% ipython --no-banner

In [1]: import numpy as np

In [2]: import numpy.linalg as la

In [3]: np.set_printoptions(suppress=True, linewidth=140)

In [4]: tidy = lambda a: np.round(a, 2) + 0

In [5]: m1 = np.load("w.npy")

In [6]: print(m1)
[[0 2 0 0 0 1]
 [0 0 0 0 2 0]
 [0 2 0 0 0 1]
 [1 0 2 2 0 2]]

In [7]: Uu, sigma, VT = la.svd(m1)

In [8]: print(tidy(sigma))
[3.83 2.88 2.   0.  ]

In [9]: Y = Uu[:, :3] @ np.diag(sigma[:3]) @ VT[:3]

In [10]: print(tidy(np.abs(m1 - Y).max()))
0.0

In [11]: print(tidy(la.norm(m1 - Y, 2)), tidy(sigma[3]))
0.0 0.0

In [12]: print(tidy(Y))
[[0. 2. 0. 0. 0. 1.]
 [0. 0. 0. 0. 2. 0.]
 [0. 2. 0. 0. 0. 1.]
 [1. 0. 2. 2. 0. 2.]]

In [13]: Uu, sigma, VT = la.svd(m1)

In [14]: vecs = VT[:(sigma > 1e-8).sum()]

In [15]: rng = np.random.default_rng(263902)

In [16]: vec = m1[2] + 4 * m1[3] + rng.integers(2) * np.eye(6)[2]

In [17]: print(vec)
[4. 2. 8. 8. 0. 9.]

In [18]: print(np.allclose(vecs.T @ vecs @ vec, vec))
True

In [19]: print(la.matrix_rank(np.vstack([m1, vec])))
3

In [20]: W2 = np.array([[-2, -8, 8, 0], [-6, 2, 8, -3], [-2, -2, 1, 6]])

In [21]: F = np.repeat(W2, 13 // 3, axis=0)

In [22]: F = F + 0.02 * rng.normal(size=F.shape)

In [23]: print(tidy(F))
[[-1.97 -8.02  8.04  0.02]
 [-1.99 -7.99  8.   -0.03]
 [-2.02 -8.01  7.99  0.01]
 [-1.99 -8.    7.98 -0.02]
 [-5.97  2.    8.   -3.02]
 [-5.98  2.01  7.98 -3.  ]
 [-6.    1.98  8.03 -3.01]
 [-5.99  1.99  8.01 -3.01]
 [-2.02 -2.01  1.03  5.98]
 [-1.98 -1.99  0.98  6.03]
 [-2.   -2.01  1.    6.01]
 [-2.03 -2.01  0.96  5.97]]

In [24]: idx = F[:, 3] > np.median(F[:, 3])

In [25]: r0 = F[idx].mean(axis=0) - F[~idx].mean(axis=0)

In [26]: print(idx.astype(int))
[1 0 1 0 0 0 0 0 1 1 1 1]

In [27]: print(np.argsort(-np.abs(r0).round(6), kind="stable"))
[3 2 1 0]

In [28]: print(tidy((((F - F.mean(axis=0)) @ r0 > 0) == idx).mean()))
0.83
